In [1]: import numpy as np

In [2]: import numpy.linalg as la

In [3]: np.set_printoptions(precision=2, suppress=True, linewidth=200, legacy="1.25")

In [4]: rd = lambda a: np.round(a, 2) + 0

In [5]: other = np.array([[0, 0, 0, 0, 1, 2, 0, 1, 1, 2],
   ...:     [1, 0, 0, 2, 0, 0, 1, 0, 1, 2],
   ...:     [0, 1, 2, 0, 0, 0, 2, 0, 2, 1],
   ...:     [0, 0, 1, 1, 1, 0, 1, 0, 2, 2],
   ...:     [2, 0, 1, 0, 2, 1, 0, 0, 2, 2],
   ...:     [1, 1, 0, 0, 0, 2, 1, 0, 2, 2],
   ...:     [2, 1, 2, 0, 1, 0, 1, 0, 1, 1]])

In [6]: E = other.T @ other

In [7]: print(E)
[[10  3  6  2  6  4  4  0  9 10]
 [ 3  3  4  0  1  2  4  0  5  4]
 [ 6  4 10  1  5  1  7  0 10  8]
 [ 2  0  1  5  1  0  3  0  4  6]
 [ 6  1  5  1  7  4  2  1  8  9]
 [ 4  2  1  0  4  9  2  2  8 10]
 [ 4  4  7  3  2  2  8  0 10  9]
 [ 0  0  0  0  1  2  0  1  1  2]
 [ 9  5 10  4  8  8 10  1 19 19]
 [10  4  8  6  9 10  9  2 19 22]]

In [8]: u, r1 = E[3], E[5]

In [9]: print(u @ u)
92

In [10]: print(u @ r1)
111

In [11]: pr = (u @ r1) / (u @ u) * u

In [12]: print(rd(r1 - pr))
[ 1.59  2.   -0.21 -6.03  2.79  9.   -1.62  2.    3.17  2.76]

In [13]: print(rd(la.norm(u + r1) ** 2 + la.norm(u - r1) ** 2))
764.0

In [14]: print(rd((r1 - pr) @ u))
0.0

In [15]: W0 = np.loadtxt("data.csv", delimiter=",")

In [16]: print(W0)
[[ 2.  0.  2.  0.]
 [-1. -3. -1. -3.]
 [ 2.  0.  2.  0.]
 [-1. -3. -1. -3.]]

In [17]: print(np.unique(W0.round(6), axis=0).shape)
(2, 4)

In [18]: print(np.allclose(W0[:-1].T @ la.lstsq(W0[:-1].T, W0[-1])[0], W0[-1]))
True

In [19]: other = W0[0, 0] * W0[1:] - np.outer(W0[1:, 0], W0[0])

In [20]: print(other)
[[ 0. -6.  0. -6.]
 [ 0.  0.  0.  0.]
 [ 0. -6.  0. -6.]]

In [21]: print(np.flatnonzero(~other.round(6).any(axis=1)))
[1]

In [22]: print(np.argsort(-la.norm(W0, axis=0).round(6), kind="stable")[:3])
[1 3 0]

In [23]: left, sigma, vt = la.svd(W0)

In [24]: print(rd(sigma))
[6.51 3.68 0.   0.  ]

In [25]: print(np.argmax(sigma[:-1] / (sigma[1:] + 1e-6)) + 1)
2

In [26]: other = left[:, :2] @ np.diag(sigma[:2]) @ vt[:2]

In [27]: print(rd(np.abs(W0 - other).max()))
0.0

In [28]: print(rd(la.norm(W0 - other, 2)), rd(sigma[2]))
0.0 0.0

In [29]: print(la.matrix_rank(W0, rtol=0.05))
2

In [30]: M = np.loadtxt("a.csv", delimiter=",")

In [31]: print(M)
[[-7.  3. -5.  2.  8. -1.  0.]
 [-1.  7.  6.  3.  5.  0.  0.]
 [ 0.  4. -6.  2. -3. -4.  0.]
 [-9. -7.  5. -6. -6.  5.  0.]
 [-8.  0.  0.  4.  1.  6.  0.]
 [-3. -3. -1.  4.  5.  5.  0.]
 [ 0.  0.  0.  0.  0.  0.  2.]]

In [32]: other = np.array([[0, -3, -3],
    ...:     [-2, -2, 0],
    ...:     [0, 1, -3],
    ...:     [-1, 1, -1],
    ...:     [1, 1, 1],
    ...:     [-1, 3, -2],
    ...:     [2, -1, 3]])

In [33]: print(other.T @ M.T)
[[  1. -12.  -9.   9.  -9.   2.   4.]
 [ 17.   3. -27.  49.  47.  38.  -2.]
 [ 44. -13.  21.   2.   9.   3.   6.]]

In [34]: print(np.einsum("ik,kj->ji", M, other))
[[  1. -12.  -9.   9.  -9.   2.   4.]
 [ 17.   3. -27.  49.  47.  38.  -2.]
 [ 44. -13.  21.   2.   9.   3.   6.]]

In [35]: print(la.matrix_rank(M @ other))
3

In [36]: print(np.einsum("ij,ij->i", M, M))
[152. 120.  81. 252. 117.  85.   4.]

In [37]: print(np.einsum("ij->j", M))
[-28.   4.  -1.   9.  10.  11.   2.]

In [38]: print(la.matrix_rank(np.vstack([M, other.T])))
7

In [39]: u, r1 = M[6], M[4]

In [40]: print(u @ u)
4.0

In [41]: pr = (u @ r1) / (u @ u) * u

In [42]: print((r1 - pr) @ u)
0.0

In [43]: print(pr)
[0. 0. 0. 0. 0. 0. 0.]

In [44]: print(np.outer(u, r1))
[[ -0.   0.   0.   0.   0.   0.   0.]
 [ -0.   0.   0.   0.   0.   0.   0.]
 [ -0.   0.   0.   0.   0.   0.   0.]
 [ -0.   0.   0.   0.   0.   0.   0.]
 [ -0.   0.   0.   0.   0.   0.   0.]
 [ -0.   0.   0.   0.   0.   0.   0.]
 [-16.   0.   0.   8.   2.  12.   0.]]

In [45]: print(r1 - pr)
[-8.  0.  0.  4.  1.  6.  0.]

In [46]: u = np.array([0, 0, 1])

In [47]: print(np.array([np.convolve(row, u, "same") for row in M]))
[[ 0. -7.  3. -5.  2.  8. -1.]
 [ 0. -1.  7.  6.  3.  5.  0.]
 [ 0.  0.  4. -6.  2. -3. -4.]
 [ 0. -9. -7.  5. -6. -6.  5.]
 [ 0. -8.  0.  0.  4.  1.  6.]
 [ 0. -3. -3. -1.  4.  5.  5.]
 [ 0.  0.  0.  0.  0.  0.  0.]]

In [48]: other = M[0, 0] * M[1:] - np.outer(M[1:, 0], M[0])

In [49]: print(other)
[[  0. -46. -47. -19. -27.  -1.   0.]
 [  0. -28.  42. -14.  21.  28.  -0.]
 [  0.  76. -80.  60. 114. -44.   0.]
 [  0.  24. -40. -12.  57. -50.   0.]
 [  0.  30.  -8. -22. -11. -38.   0.]
 [  0.  -0.   0.  -0.  -0.   0. -14.]]

In [50]: print(rd(M[:, 0] / M[0, 0]))
[1.   0.14 0.   1.29 1.14 0.43 0.  ]

In [51]: print(la.matrix_rank(other), la.matrix_rank(M))
6 7

In [52]: arr = np.load("test9.npy")

In [53]: print(arr)
[[ -3.   2.   8.  -7.]
 [ -6.   5.  14. -13.]
 [ -6.   4.  19. -17.]
 [ -6.   4.  22. -20.]]

In [54]: print(rd(la.eigvals(arr)))
[ 3.  0.  1. -3.]

In [55]: print(rd(la.eigvals(arr).sum().real))
1.0

In [56]: print(np.einsum("ij,ji->", arr, arr))
19.0

In [57]: u = np.array([7, 2])

In [58]: print(np.cross(arr[1, :3], arr[2, :3]))
[39. 30.  6.]

In [59]: cov = arr.T @ arr

In [60]: print(la.matrix_rank(cov))
3

In [61]: print((arr @ arr.T).shape)
(4, 4)

In [62]: print(cov)
[[  117.   -84.  -354.   321.]
 [  -84.    61.   250.  -227.]
 [ -354.   250.  1105. -1001.]
 [  321.  -227. -1001.   907.]]

In [63]: print(rd(la.svd(arr, compute_uv=False) ** 2))
[2182.64    7.17    0.19    0.  ]

In [64]: print(np.diag(cov))
[ 117.   61. 1105.  907.]

In [65]: print(rd(la.eigvalsh(cov)[::-1]))
[2182.64    7.17    0.19    0.  ]

In [66]: left, sigma, vt = la.svd(arr)

In [67]: V = vt[:(sigma > 1e-8).sum()]

In [68]: rng = np.random.default_rng(23)

In [69]: x = arr[0] + 5 * arr[1] + rng.integers(2) * np.eye(4)[0]

In [70]: print(x)
[-33.  27.  78. -72.]

In [71]: print(rd(np.diag(V.T @ V)))
[0.75 0.75 0.75 0.75]

In [72]: print(la.matrix_rank(np.vstack([arr, x])))
3

In [73]: print(rd(la.norm(x - V.T @ V @ x)))
0.0

In [74]: print(np.argsort(-la.norm(arr, axis=0).round(6), kind="stable")[:3])
[2 3 0]

In [75]: print(rd(la.norm(arr, 2) / la.norm(arr)))
1.0

In [76]: print(la.matrix_rank(arr, rtol=0.1))
1

In [77]: feats = np.loadtxt("run9.csv", delimiter=",")

In [78]: print(feats)
[[ 0. -2. -2. -3.  2. -3.  1.  3. -3. -1. -2. -3.]
 [ 0.  0. -3.  3.  1. -1.  0.  3.  2.  2. -1.  3.]
 [ 0.  0.  0. -3.  0.  1.  0.  1.  3.  1. -1.  3.]
 [ 0.  0.  0.  0. -3.  1.  3. -1.  1.  1. -2. -1.]
 [ 0.  0.  0.  0.  0.  1. -3.  0. -1. -1.  2. -2.]
 [ 0.  0.  0.  0.  0.  0.  1. -3. -1. -2.  0. -1.]
 [ 0.  0.  0.  0.  0.  0.  0.  0. -2.  2. -1.  1.]
 [ 0.  0.  0.  0.  0.  0.  0.  0. -3. -3. -3.  0.]
 [ 0.  0.  0.  0.  0.  0.  0.  0.  0.  1.  1.  2.]
 [ 0.  0.  0.  0.  0.  0.  0.  0.  0.  0.  3.  1.]
 [ 0.  0.  0.  0.  0.  0.  0.  0.  0.  0.  0. -2.]
 [ 0.  0.  0.  0.  0.  0.  0.  0.  0.  0.  0.  0.]]

In [79]: print(rd(np.sort(la.eigvals(feats))))
[0. 0. 0. 0. 0. 0. 0. 0. 0. 0. 0. 0.]
